In [1]: import numpy as np

In [2]: import numpy.linalg as la

In [3]: np.set_printoptions(precision=2, suppress=True, linewidth=140, sign=" ")

In [4]: m1 = np.array([[-1.3, 0.0, 0.1, 1.1],
   ...:     [0.2, 0.4, 0.0, -0.9],
   ...:     [0.1, 0.1, -0.6, -0.2],
   ...:     [-0.6, -1.6, -1.7, 0.8],
   ...:     [-0.1, 0.4, -0.5, 0.3],
   ...:     [-0.4, 0.5, -0.4, 1.2],
   ...:     [0.4, 0.5, -0.8, 0.8],
   ...:     [0.4, 0.4, -0.6, -0.2],
   ...:     [0.1, 0.2, 0.4, 1.0],
   ...:     [0.8, -0.8, 0.7, -1.6],
   ...:     [1.2, 0.8, -0.8, 1.0],
   ...:     [-0.3, -2.1, 2.8, 0.2]])

In [5]: m1[:, 0] *= 3

In [6]: print(m1)
[[-3.9  0.   0.1  1.1]
 [ 0.6  0.4  0.  -0.9]
 [ 0.3  0.1 -0.6 -0.2]
 [-1.8 -1.6 -1.7  0.8]
 [-0.3  0.4 -0.5  0.3]
 [-1.2  0.5 -0.4  1.2]
 [ 1.2  0.5 -0.8  0.8]
 [ 1.2  0.4 -0.6 -0.2]
 [ 0.3  0.2  0.4  1. ]
 [ 2.4 -0.8  0.7 -1.6]
 [ 3.6  0.8 -0.8  1. ]
 [-0.9 -2.1  2.8  0.2]]

In [7]: cov = np.cov(m1, rowvar=False)

In [8]: print(np.round(np.corrcoef(m1[:, 1], m1[:, 0])[0, 1], 2))
0.33

In [9]: print(m1.std(axis=0))
[ 1.89  0.87  1.07  0.84]

In [10]: print(cov.shape)
(4, 4)

In [11]: print(np.argsort(-m1.std(axis=0).round(6), kind="stable"))
[ 0  2  1  3]

In [12]: print(np.argwhere(np.triu(np.abs(np.corrcoef(m1.T)) > 0.8, 1)))
[]

In [13]: print(cov)
[[ 3.89  0.6  -0.18 -0.7 ]
 [ 0.6   0.83 -0.5   0.14]
 [-0.18 -0.5   1.24 -0.26]
 [-0.7   0.14 -0.26  0.77]]

In [14]: print(np.median(m1, axis=0))
[ 0.3   0.3  -0.45  0.55]

In [15]: low = la.cholesky(cov)

In [16]: print(la.eigvalsh(cov).min() > 0)
True

In [17]: print(np.diag(low) ** 2)
[ 3.89  0.74  0.93  0.54]

In [18]: print(low @ low.T)
[[ 3.89  0.6  -0.18 -0.7 ]
 [ 0.6   0.83 -0.5   0.14]
 [-0.18 -0.5   1.24 -0.26]
 [-0.7   0.14 -0.26  0.77]]

In [19]: print(cov / np.sqrt(np.outer(np.diag(cov), np.diag(cov))))
[[ 1.    0.33 -0.08 -0.4 ]
 [ 0.33  1.   -0.49  0.18]
 [-0.08 -0.49  1.   -0.26]
 [-0.4   0.18 -0.26  1.  ]]

In [20]: rng = np.random.default_rng(669573)

In [21]: idx = rng.permutation(4)

In [22]: B = m1[:, idx] * rng.choice([-1, 1], 4)

In [23]: print(B)
[[ 0.1  0.   3.9 -1.1]
 [ 0.   0.4 -0.6  0.9]
 [-0.6  0.1 -0.3  0.2]
 [-1.7 -1.6  1.8 -0.8]
 [-0.5  0.4  0.3 -0.3]
 [-0.4  0.5  1.2 -1.2]
 [-0.8  0.5 -1.2 -0.8]
 [-0.6  0.4 -1.2  0.2]
 [ 0.4  0.2 -0.3 -1. ]
 [ 0.7 -0.8 -2.4  1.6]
 [-0.8  0.8 -3.6 -1. ]
 [ 2.8 -2.1  0.9 -0.2]]

In [24]: left, _, vt = la.svd(m1.T @ B)

In [25]: print(np.round(la.lstsq(m1, B)[0], 2) + 0)
[[ 0.  0. -1.  0.]
 [ 0.  1.  0.  0.]
 [ 1.  0.  0.  0.]
 [ 0.  0.  0. -1.]]

In [26]: print(idx)
[ 2  1  0  3]

In [27]: data = np.tril(np.array([[2, 0, 0, 0, 2, 0, 1],
    ...:     [1, 1, 0, 2, 1, 1, 1],
    ...:     [1, 0, 2, 0, 2, 2, 2],
    ...:     [0, 0, 0, 2, 2, 1, 1],
    ...:     [0, 1, 1, 1, 0, 2, 1],
    ...:     [1, 1, 1, 1, 2, 0, 2],
    ...:     [1, 1, 1, 2, 2, 0, 1]]), -1) + np.eye(7, dtype=int)

In [28]: print(data)
[[ 1  0  0  0  0  0  0]
 [ 1  1  0  0  0  0  0]
 [ 1  0  1  0  0  0  0]
 [ 0  0  0  1  0  0  0]
 [ 0  1  1  1  1  0  0]
 [ 1  1  1  1  2  1  0]
 [ 1  1  1  2  2  0  1]]

In [29]: def softmax(z):
    ...:     e = np.exp(z - z.max(axis=-1, keepdims=True))
    ...:     return e / e.sum(axis=-1, keepdims=True)
    ...: 

In [30]: print(softmax(data).sum(axis=1))
[ 1.  1.  1.  1.  1.  1.  1.]

In [31]: print(softmax(data[1]))
[ 0.26  0.26  0.1   0.1   0.1   0.1   0.1 ]

In [32]: print(softmax(data[1] + -3))
[ 0.26  0.26  0.1   0.1   0.1   0.1   0.1 ]

In [33]: scores = data @ data.T / np.sqrt(7)

In [34]: print(softmax(scores).round(6).argmax(axis=1))
[ 0  1  2  6  6  5  6]

In [35]: F = np.load("test1.npy")

In [36]: print(F)
[[-9. -2.  2.  2.]
 [-7.  3. -2.  0.]
 [ 0.  0. -2.  1.]
 [ 0.  0. -2. -1.]]

In [37]: x = np.array([0, 0, 0, 1])

In [38]: h1 = np.maximum(F @ x, 0)

In [39]: print(h1)
[ 2.  0.  1.  0.]

In [40]: print(np.maximum(F @ (3 * x), 0))
[ 6.  0.  3.  0.]

In [41]: J = np.load("a.npy")

In [42]: print(J.round(2) + 0)
[[-0.47 -0.2   0.3   0.37  0.11  0.09]
 [ 0.43 -0.39  0.5   0.55  0.    0.07]
 [-0.47 -0.55 -0.34 -0.01 -0.02  0.45]
 [-0.05 -0.49  0.41 -0.63  0.29 -0.34]
 [ 0.52 -0.49 -0.46 -0.05 -0.22 -0.01]
 [ 0.19  0.05 -0.27  0.13  0.92  0.13]
 [-0.24 -0.15 -0.33  0.37  0.03 -0.81]]

In [43]: left, sv, vt = la.svd(J, full_matrices=False)

In [44]: print((sv > 1e-8).sum())
6

In [45]: print(np.round(np.sqrt((sv ** 2).sum()), 2), round(float(la.norm(J)), 2))
2.45 2.45

In [46]: print(np.round(left.T @ J @ vt.T, 2) + 0)
[[ 1.  0.  0.  0.  0.  0.]
 [ 0.  1.  0.  0.  0.  0.]
 [ 0.  0.  1.  0.  0.  0.]
 [ 0.  0.  0.  1.  0.  0.]
 [ 0.  0.  0.  0.  1.  0.]
 [ 0.  0.  0.  0.  0.  1.]]

In [47]: print(np.cumsum(sv ** 2) / np.sum(sv ** 2))
[ 0.17  0.33  0.5   0.67  0.83  1.  ]

In [48]: M = np.load("block1.npy")

In [49]: print(M)
[[-0.84 -2.76  0.65  3.08  2.61]
 [-1.08  0.15 -0.47 -3.91  2.88]
 [ 0.12 -1.94  0.74  4.55 -0.08]
 [ 0.88  2.77 -0.64 -2.97 -2.71]
 [-1.5  -1.92  0.1  -0.91  4.27]
 [-0.18  1.86 -0.73 -4.57  0.25]
 [ 0.27  2.39 -0.74 -4.2  -1.02]
 [-0.98 -2.78  0.61  2.66  2.98]
 [ 0.04 -2.06  0.74  4.49  0.17]
 [ 1.04  2.77 -0.58 -2.43 -3.15]
 [-0.82 -2.75  0.66  3.13  2.55]
 [ 0.85  2.76 -0.65 -3.06 -2.62]
 [-0.81 -2.75  0.66  3.16  2.53]
 [ 1.4   2.46 -0.33 -0.6  -4.06]]

In [50]: idx = rng.permutation(7)

In [51]: print(idx)
[ 1  0  4  6  2  5  3]

In [52]: B = data[idx][:, idx]

In [53]: print(B)
[[ 1  1  0  0  0  0  0]
 [ 0  1  0  0  0  0  0]
 [ 1  0  1  0  1  0  1]
 [ 1  1  2  1  1  0  2]
 [ 0  1  0  0  1  0  0]
 [ 1  1  2  0  1  1  1]
 [ 0  0  0  0  0  0  1]]

In [54]: print(np.diag(B))
[ 1  1  1  1  1  1  1]

In [55]: print(np.trace(B))
7

In [56]: cen = M - M.mean(axis=0)

In [57]: evecs = la.svd(cen)[2][:2]

In [58]: B = cen - cen @ evecs.T @ evecs

In [59]: print(np.diag(evecs.T @ evecs))
[ 0.09  0.31  0.02  0.85  0.73]

In [60]: print(np.round(B.std(axis=0), 2) + 0)
[ 0.  0.  0.  0.  0.]

In [61]: print((cen @ evecs.T).std(axis=0))
[ 4.39  2.37]

In [62]: print(la.norm(B, axis=1).round(6).argmax())
0

In [63]: print(round(float(la.norm(B) / la.norm(cen)), 2))
0.0

In [64]: print(la.cond(M) > 100)
True

In [65]: print(la.matrix_rank(M, rtol=0.1))
2

In [66]: dist = la.norm(M[:, None] - M[None], axis=-1)

In [67]: print((dist + 1e9 * np.eye(14)).round(6).argmin(axis=1))
[ 10   5   8  11   1   6   5   0   2   3  12   3  10   9]

In [68]: print(dist.mean(axis=1).argmax())
13

In [69]: print(la.norm(M, axis=1))
[ 5.  5.  5.  5.  5.  5.  5.  5.  5.  5.  5.  5.  5.  5.]

In [70]: print(dist.shape)
(14, 14)

In [71]: arr = np.load("out17.npy")

In [72]: print(arr)
[[  1   8   4   3   2   5]
 [  0   5   3   0   1   7]
 [  3   7   2   1   6   4]
 [  1   8   3   0   6   4]
 [  0   3   3   0   0   9]
 [  0   7   4   0   2   6]
 [  0  10   4   1   7   3]
 [  1  10   4   3   6   3]
 [  4   5   1   0   5   5]
 [  0   6   4   0   1   7]
 [  0   8   4   1   3   5]
 [  0   7   3   0   5   5]
 [  2   5   2   0   3   6]
 [  1   5   2   0   4   6]
 [  1   8   3   0   6   4]
 [  3   2   1   0   0   8]
 [  3   1   1   0   0   9]
 [  0   7   4   1   1   6]
 [  1   8   3   0   6   4]
 [  0   1   2   0   0  10]
 [  0   7   3   0   5   5]
 [  0   4   3   0   0   8]
 [  2   6   3   2   1   6]
 [  3   5   2   1   2   6]
 [  0   6   4   0   0   7]
 [  2   2   1   0   1   8]
 [  0   9   4   0   6   4]
 [  1   1   1   0   0   9]
 [  2   1   1   0   0   9]
 [  3   4   1   0   4   6]
 [  2   5   2   0   3   6]
 [  2   5   2   0   3   6]
 [  2   0   1   0   0  10]
 [  1   1   1   0   0   9]
 [  2   1   1   0   0   9]
 [  2   4   2   0   1   7]
 [  1   8   4   3   2   5]
 [  0   4   3   0   0   8]]

In [73]: r0 = np.array([8, 8, 5, 6, 1, 4, 5])

In [74]: B = data + np.outer(r0, np.eye(7)[5])

In [75]: print(B)
[[ 1.  0.  0.  0.  0.  8.  0.]
 [ 1.  1.  0.  0.  0.  8.  0.]
 [ 1.  0.  1.  0.  0.  5.  0.]
 [ 0.  0.  0.  1.  0.  6.  0.]
 [ 0.  1.  1.  1.  1.  1.  0.]
 [ 1.  1.  1.  1.  2.  5.  0.]
 [ 1.  1.  1.  2.  2.  5.  1.]]

In [76]: print(softmax(B[4] + 4))
[ 0.06  0.17  0.17  0.17  0.17  0.17  0.06]

In [77]: print(np.round(softmax(10 * B[4]), 2) + 0)
[ 0.   0.2  0.2  0.2  0.2  0.2  0. ]

In [78]: print(softmax(B).sum(axis=1))
[ 1.  1.  1.  1.  1.  1.  1.]

In [79]: scores = B @ B.T / np.sqrt(7)

In [80]: print(softmax(scores)[4] @ B)
[ 0.89  0.77  0.66  1.02  1.18  5.74  0.34]

In [81]: dist = la.norm(arr[:, None] - arr[None], axis=-1)

In [82]: print(np.flatnonzero(dist[31] < dist.mean() / 2))
[ 12  13  23  29  30  31  35]

In [83]: print(dist.mean(axis=1).argmax())
6

In [84]: W1 = np.array([[7, -7], [-4, -1], [2, 9], [-6, -1]])

In [85]: b = np.array([0, 3])

In [86]: hid = np.maximum(m1 @ W1 + b, 0)

In [87]: print((hid > 0).astype(int))
[[ 0  1]
 [ 1  0]
 [ 1  0]
 [ 0  1]
 [ 0  0]
 [ 0  1]
 [ 1  0]
 [ 1  0]
 [ 0  1]
 [ 1  0]
 [ 1  0]
 [ 1  1]]

In [88]: print((hid > 0).mean(axis=0))
[ 0.58  0.42]

In [89]: Z = np.array([[1, -2, 2], [1, -1, 0]])

In [90]: print(W1 @ Z)
[[  0  -7  14]
 [ -5   9  -8]
 [ 11 -13   4]
 [ -7  13 -12]]

In [91]: x = np.array([-2, -2, -2, 1, 3, 0])

In [92]: y = arr @ x

In [93]: print(np.round(la.lstsq(arr, y)[0], 2) + 0)
[-2. -2. -2.  1.  3.  0.]

In [94]: print(np.round(la.solve(arr.T @ arr, arr.T @ y), 2) + 0)
[-2. -2. -2.  1.  3.  0.]

In [95]: y = y + 0.02 * rng.normal(size=38)

In [96]: print(y)
[-17.02 -12.97  -5.04  -5.98 -11.98 -16.02  -6.    -9.03  -4.99 -17.   -14.03  -4.98  -9.02  -3.96  -6.01 -12.   -10.04 -17.99  -5.98
  -5.98  -5.   -14.   -16.99 -13.03 -20.01  -6.99  -8.02  -6.01  -8.01  -3.97  -9.05  -9.01  -6.01  -5.98  -7.99 -12.95 -17.03 -14.01]

In [97]: b, *_ = la.lstsq(arr, y)

In [98]: print(b.round())
[-2. -2. -2.  1.  3.  0.]

In [99]: print(b)
[-2.01 -1.99 -2.03  0.99  3.    0.01]

In [100]: print([round(float(la.norm(la.solve(arr.T @ arr + lam * np.eye(6), arr.T @ y))), 2) for lam in (0, 1, 10, 100)])
[4.7, 4.38, 3.22, 1.65]

In [101]: print(np.round(arr.T @ (y - arr @ b), 2) + 0)
[ 0.  0.  0.  0.  0.  0.]

In [102]: print(round(float(la.norm(y - arr @ b)), 2))
0.12

In [103]: A = np.load("arr.npy")

In [104]: print(A)
[[ 2. -3.  0.  0.  0.  0.  0.  0.  0.  0.  0.]
 [-3.  1. -3.  0.  0.  0.  0.  0.  0.  0.  0.]
 [ 0. -3.  2. -3.  0.  0.  0.  0.  0.  0.  0.]
 [ 0.  0. -3.  3. -3.  0.  0.  0.  0.  0.  0.]
 [ 0.  0.  0. -3.  1. -3.  0.  0.  0.  0.  0.]
 [ 0.  0.  0.  0. -3.  1. -3.  0.  0.  0.  0.]
 [ 0.  0.  0.  0.  0. -3.  0. -3.  0.  0.  0.]
 [ 0.  0.  0.  0.  0.  0. -3.  1. -3.  0.  0.]
 [ 0.  0.  0.  0.  0.  0.  0. -3.  2. -3.  0.]
 [ 0.  0.  0.  0.  0.  0.  0.  0. -3.  1. -3.]
 [ 0.  0.  0.  0.  0.  0.  0.  0.  0. -3.  2.]]

In [105]: x = np.array([2, 0, -2, 1, 1, 1, -2, -2, 1, -2, 2])

In [106]: y = A @ x

In [107]: print(y)
[  4.   0.  -7.   6.  -5.   4.   3.   1.  14. -11.  10.]

In [108]: print(la.solve(A, y + A[:, 9]))
[ 2. -0. -2.  1.  1.  1. -2. -2.  1. -1.  2.]

In [109]: print(np.round(la.solve(A, y), 2) + 0)
[ 2.  0. -2.  1.  1.  1. -2. -2.  1. -2.  2.]

In [110]: print(np.round(la.solve(A.T, A[2]), 2) + 0)
[ 0.  0.  1.  0.  0.  0.  0.  0.  0.  0.  0.]

In [111]: q, r_ = la.qr(A)

In [112]: print(np.round(q @ r_, 2) + 0)
[[ 2. -3.  0.  0.  0.  0.  0.  0.  0.  0.  0.]
 [-3.  1. -3.  0.  0.  0.  0.  0.  0.  0.  0.]
 [ 0. -3.  2. -3.  0.  0.  0.  0.  0.  0.  0.]
 [ 0.  0. -3.  3. -3.  0.  0.  0.  0.  0.  0.]
 [ 0.  0.  0. -3.  1. -3.  0.  0.  0.  0.  0.]
 [ 0.  0.  0.  0. -3.  1. -3.  0.  0.  0.  0.]
 [ 0.  0.  0.  0.  0. -3.  0. -3.  0.  0.  0.]
 [ 0.  0.  0.  0.  0.  0. -3.  1. -3.  0.  0.]
 [ 0.  0.  0.  0.  0.  0.  0. -3.  2. -3.  0.]
 [ 0.  0.  0.  0.  0.  0.  0.  0. -3.  1. -3.]
 [ 0.  0.  0.  0.  0.  0.  0.  0.  0. -3.  2.]]

In [113]: print(np.trace(q @ q.T))
11.0

In [114]: w, evecs = la.eigh(A)

In [115]: x = np.array([6, 3, 7, 1, 1, 0, 5, 1, 5, 3, 7])

In [116]: print(np.abs(A).sum(axis=1).max(), np.round(np.abs(w).max(), 2))
9.0 7.47

In [117]: print((np.sign(evecs[:, -1].round(6)) == np.sign(evecs[0, -1].round(6))).astype(int))
[ 1  0  1  0  1  0  1  0  1  0  1]

In [118]: x = np.array([-4, -3, 1, 2, 5, -2, 2, 4, 5, 1, -1])

In [119]: print(A @ (2 * x))
[  2.  12.  10. -24.  10. -46. -12. -34. -10. -22. -10.]

In [120]: print(A @ x)
[  1.   6.   5. -12.   5. -23.  -6. -17.  -5. -11.  -5.]

In [121]: print(A * x)
[[ -8.   9.   0.   0.   0.  -0.   0.   0.   0.   0.  -0.]
 [ 12.  -3.  -3.   0.   0.  -0.   0.   0.   0.   0.  -0.]
 [ -0.   9.   2.  -6.   0.  -0.   0.   0.   0.   0.  -0.]
 [ -0.  -0.  -3.   6. -15.  -0.   0.   0.   0.   0.  -0.]
 [ -0.  -0.   0.  -6.   5.   6.   0.   0.   0.   0.  -0.]
 [ -0.  -0.   0.   0. -15.  -2.  -6.   0.   0.   0.  -0.]
 [ -0.  -0.   0.   0.   0.   6.   0. -12.   0.   0.  -0.]
 [ -0.  -0.   0.   0.   0.  -0.  -6.   4. -15.   0.  -0.]
 [ -0.  -0.   0.   0.   0.  -0.   0. -12.  10.  -3.  -0.]
 [ -0.  -0.   0.   0.   0.  -0.   0.   0. -15.   1.   3.]
 [ -0.  -0.   0.   0.   0.  -0.   0.   0.   0.  -3.  -2.]]

In [122]: B = J / la.norm(J, axis=1, keepdims=True)

In [123]: cov = B @ B.T

In [124]: print(la.norm(B, axis=1))
[ 1.  1.  1.  1.  1.  1.  1.]

In [125]: print(cov[4].round(2) + 0)
[-0.53  0.19  0.22  0.    1.   -0.01  0.09]

In [126]: print(np.round(np.degrees(np.arccos(np.clip(cov[4, 6], -1, 1))), 2))
84.93

In [127]: print((np.abs(cov) > 0.9).astype(int))
[[ 1  0  0  0  0  0  0]
 [ 0  1  0  0  0  0  0]
 [ 0  0  1  0  0  0  0]
 [ 0  0  0  1  0  0  0]
 [ 0  0  0  0  1  0  0]
 [ 0  0  0  0  0  1  0]
 [ 0  0  0  0  0  0  1]]

In [128]: r0 = np.array([5, -7, 2, -7, 9, -6, -5, -8])

In [129]: E = r0[np.abs(np.subtract.outer(np.arange(8), np.arange(8)))]

In [130]: print(E)
[[ 5 -7  2 -7  9 -6 -5 -8]
 [-7  5 -7  2 -7  9 -6 -5]
 [ 2 -7  5 -7  2 -7  9 -6]
 [-7  2 -7  5 -7  2 -7  9]
 [ 9 -7  2 -7  5 -7  2 -7]
 [-6  9 -7  2 -7  5 -7  2]
 [-5 -6  9 -7  2 -7  5 -7]
 [-8 -5 -6  9 -7  2 -7  5]]

In [131]: r0 = np.array([-2, -1, 0])

In [132]: print(np.correlate(E[5], E[2], "full"))
[  36 -108  165 -150  169 -214  276 -248  203 -126  131  -98   69  -28    4]

In [133]: print(np.array([np.convolve(row, r0, "same") for row in E]))
[[  9   3  12 -11   3  16  21   8]
 [ -3   9   3  12 -11   3  16   5]
 [ 12  -3   9   3  12 -11   3   6]
 [  3  12  -3   9   3  12 -11  -9]
 [  5   3  12  -3   9   3  12   7]
 [-12   5   3  12  -3   9   3  -2]
 [ 17 -12   5   3  12  -3   9   7]
 [ 18  17 -12   5   3  12  -3  -5]]
